In [1]: import numpy as np

In [2]: import numpy.linalg as la

In [3]: np.set_printoptions(precision=2, suppress=True, linewidth=160)

In [4]: rnd = lambda a: np.round(a, 2) + 0

In [5]: E = np.load("dump.npy")

In [6]: E
Out[6]: 
array([[-2, -1, -1,  3,  1,  1,  0],
       [-1, -2, -1, -1,  3,  1,  1],
       [-1, -1, -2, -1, -1,  3,  1],
       [ 3, -1, -1, -2, -1, -1,  3],
       [ 1,  3, -1, -1, -2, -1, -1],
       [ 1,  1,  3, -1, -1, -2, -1],
       [ 0,  1,  1,  3, -1, -1, -2]])

In [7]: w, evecs = la.eigh(E)

In [8]: np.unique(w.round(6) + 0, return_counts=True)[1]
Out[8]: array([1, 1, 1, 1, 1, 1, 1])

In [9]: rnd(la.eigvalsh(E + 2 * np.eye(7)))
Out[9]: array([-5.55, -4.58, -2.21,  1.39,  1.78,  4.16,  5.  ])

In [10]: rnd(np.abs(evecs[:, -1]))
Out[10]: array([0.4 , 0.27, 0.2 , 0.67, 0.2 , 0.27, 0.4 ])

In [11]: np.abs(evecs[:, -1]).round(6).argmax()
Out[11]: np.int64(3)

In [12]: rnd(evecs.T @ evecs)
Out[12]: 
array([[1., 0., 0., 0., 0., 0., 0.],
       [0., 1., 0., 0., 0., 0., 0.],
       [0., 0., 1., 0., 0., 0., 0.],
       [0., 0., 0., 1., 0., 0., 0.],
       [0., 0., 0., 0., 1., 0., 0.],
       [0., 0., 0., 0., 0., 1., 0.],
       [0., 0., 0., 0., 0., 0., 1.]])

In [13]: rnd(w)
Out[13]: array([-7.55, -6.58, -4.21, -0.61, -0.22,  2.16,  3.  ])

In [14]: (w > 1e-8).sum(), (w < -1e-8).sum()
Out[14]: (np.int64(2), np.int64(5))

In [15]: rnd(la.eigvalsh(E @ E))
Out[15]: array([ 0.05,  0.38,  4.67,  9.  , 17.68, 43.27, 56.96])

In [16]: rnd(evecs @ np.diag(w) @ evecs.T)
Out[16]: 
array([[-2., -1., -1.,  3.,  1.,  1.,  0.],
       [-1., -2., -1., -1.,  3.,  1.,  1.],
       [-1., -1., -2., -1., -1.,  3.,  1.],
       [ 3., -1., -1., -2., -1., -1.,  3.],
       [ 1.,  3., -1., -1., -2., -1., -1.],
       [ 1.,  1.,  3., -1., -1., -2., -1.],
       [ 0.,  1.,  1.,  3., -1., -1., -2.]])

In [17]: rnd(evecs.T @ E @ evecs)
Out[17]: 
array([[-7.55,  0.  ,  0.  ,  0.  ,  0.  ,  0.  ,  0.  ],
       [ 0.  , -6.58,  0.  ,  0.  ,  0.  ,  0.  ,  0.  ],
       [ 0.  ,  0.  , -4.21,  0.  ,  0.  ,  0.  ,  0.  ],
       [ 0.  ,  0.  ,  0.  , -0.61,  0.  ,  0.  ,  0.  ],
       [ 0.  ,  0.  ,  0.  ,  0.  , -0.22,  0.  ,  0.  ],
       [ 0.  ,  0.  ,  0.  ,  0.  ,  0.  ,  2.16,  0.  ],
       [ 0.  ,  0.  ,  0.  ,  0.  ,  0.  ,  0.  ,  3.  ]])
